$ python3 -q
>>> import numpy as np
>>> np.set_printoptions(suppress=True, linewidth=140)
>>> X = np.load("dump.npy")
>>> print(X)
[[ 0.282 -0.616 -5.616  0.982  3.632 -2.65  -4.616 -0.632  5.984 -2.65   0.368  3.3   -3.984  0.   ]
 [-1.     1.591 -3.409  1.787  3.394 -1.606 -2.409 -0.394  4.016 -1.606  0.606  1.213 -2.016  0.   ]
 [-2.94   3.231 -1.769  0.741  1.9   -1.159 -0.769  1.1    3.869 -1.159  2.1    0.319 -1.869  0.   ]
 [-1.804  2.421 -2.579  1.556  2.876 -1.32  -1.579  0.124  3.703 -1.32   1.124  0.641 -1.703  0.   ]
 [-1.385  2.385 -2.615  2.205  3.41  -1.205 -1.615 -0.41   3.205 -1.205  0.59   0.41  -1.205  0.   ]
 [-0.212  1.483 -3.517  2.956  4.372 -1.416 -2.517 -1.372  3.145 -1.416 -0.372  0.831 -1.145  0.   ]
 [-1.331  3.367 -1.633  3.604  4.136 -0.532 -0.633 -1.136  1.496 -0.532 -0.136 -0.935  0.504  0.   ]
 [-3.24   4.4   -0.6    1.801  2.281 -0.48   0.4    0.719  2.319 -0.48   1.719 -1.041 -0.319  0.   ]
 [-3.427  2.991 -2.009 -0.391  1.091 -1.482 -1.009  1.909  4.918 -1.482  2.909  0.964 -2.918  0.   ]
 [-1.936  4.535 -0.465  4.153  4.108  0.045  0.535 -1.108  0.356  0.045 -0.108 -2.09   1.644  0.   ]
 [-1.326  2.417 -2.583  2.346  3.51  -1.164 -1.583 -0.51   3.073 -1.164  0.49   0.328 -1.073  0.   ]
 [-4.339  5.325  0.325  1.202  1.432 -0.229  1.325  1.568  2.243 -0.229  2.568 -1.541 -0.243  0.   ]
 [ 1.865 -1.873 -6.873  1.943  4.904 -2.961 -5.873 -1.904  5.969 -2.961 -0.904  3.921 -3.969  0.   ]
 [-3.303  5.208  0.208  2.772  2.734  0.037  1.208  0.266  1.058  0.037  1.266 -2.075  0.942  0.   ]
 [-1.225  1.474 -3.526  1.256  3.015 -1.759 -2.526 -0.015  4.511 -1.759  0.985  1.519 -2.511  0.   ]
 [-0.774  2.494 -2.506  3.369  4.297 -0.929 -1.506 -1.297  2.209 -0.929 -0.297 -0.142 -0.209  0.   ]
 [-4.295  4.155 -0.845 -0.285  0.71  -0.995  0.155  2.29   4.135 -0.995  3.29  -0.01  -2.135  0.   ]
 [-3.781  4.657 -0.343  1.24   1.729 -0.489  0.657  1.271  2.614 -0.489  2.271 -1.022 -0.614  0.   ]
 [-3.798  4.043 -0.957  0.394  1.298 -0.904  0.043  1.702  3.659 -0.904  2.702 -0.192 -1.659  0.   ]
 [-6.572  7.387  2.387  0.228 -0.172  0.4    3.387  3.172  1.785  0.4    4.172 -2.801  0.215  0.   ]
 [-3.893  4.152 -0.848  0.381  1.244 -0.863  0.152  1.756  3.604 -0.863  2.756 -0.274 -1.604  0.   ]
 [-1.773  4.086 -0.914  3.826  4.027 -0.201  0.086 -1.027  0.888 -0.201 -0.027 -1.599  1.112  0.   ]
 [-2.092  3.614 -1.386  2.666  3.287 -0.621 -0.386 -0.287  2.099 -0.621  0.713 -0.758 -0.099  0.   ]
 [-1.143  2.142 -2.858  2.285  3.571 -1.286 -1.858 -0.571  3.287 -1.286  0.429  0.572 -1.287  0.   ]
 [-3.055  2.193 -2.807 -0.833  1.056 -1.889 -1.807  1.944  5.751 -1.889  2.944  1.779 -3.751  0.   ]
 [-1.151  2.67  -2.33   2.975  3.912 -0.937 -1.33  -0.912  2.418 -0.937  0.088 -0.126 -0.418  0.   ]
 [-0.806  3.752 -1.248  4.992  5.093 -0.101 -0.248 -2.093  0.155 -0.101 -1.093 -1.799  1.845  0.   ]
 [-4.967  6.384  1.384  1.567  1.3    0.267  2.384  1.7    1.316  0.267  2.7   -2.534  0.684  0.   ]
 [-6.581  8.03   3.03   1.072  0.246  0.827  4.03   2.754  0.724  0.827  3.754 -3.653  1.276  0.   ]
 [-2.065  6.567  1.567  6.647  5.291  1.356  2.567 -2.291 -2.858  1.356 -1.291 -4.712  4.858  0.   ]
 [-3.814  4.566 -0.434  1.064  1.625 -0.561  0.566  1.375  2.809 -0.561  2.375 -0.879 -0.809  0.   ]
 [ 0.273 -0.39  -5.39   1.269  3.771 -2.502 -4.39  -0.771  5.619 -2.502  0.229  3.005 -3.619  0.   ]
 [-3.385  1.64  -3.36  -2.122  0.246 -2.368 -2.36   2.754  7.113 -2.368  3.754  2.736 -5.113  0.   ]
 [-1.926  2.902 -2.098  1.993  3.034 -1.04  -1.098 -0.034  3.064 -1.04   0.966  0.081 -1.064  0.   ]
 [-1.731  5.107  0.107  5.257  4.763  0.494  1.107 -1.763 -0.869  0.494 -0.763 -2.988  2.869  0.   ]
 [-2.359  3.176 -1.824  1.636  2.639 -1.002 -0.824  0.361  3.185 -1.002  1.361  0.005 -1.185  0.   ]]
>>> print(np.linalg.matrix_rank(X, rtol=0.1))
3
>>> print(np.linalg.cond(X) > 100)
True
>>> print(round(float(np.linalg.norm(X, 2) / np.linalg.norm(X)), 3))
0.728
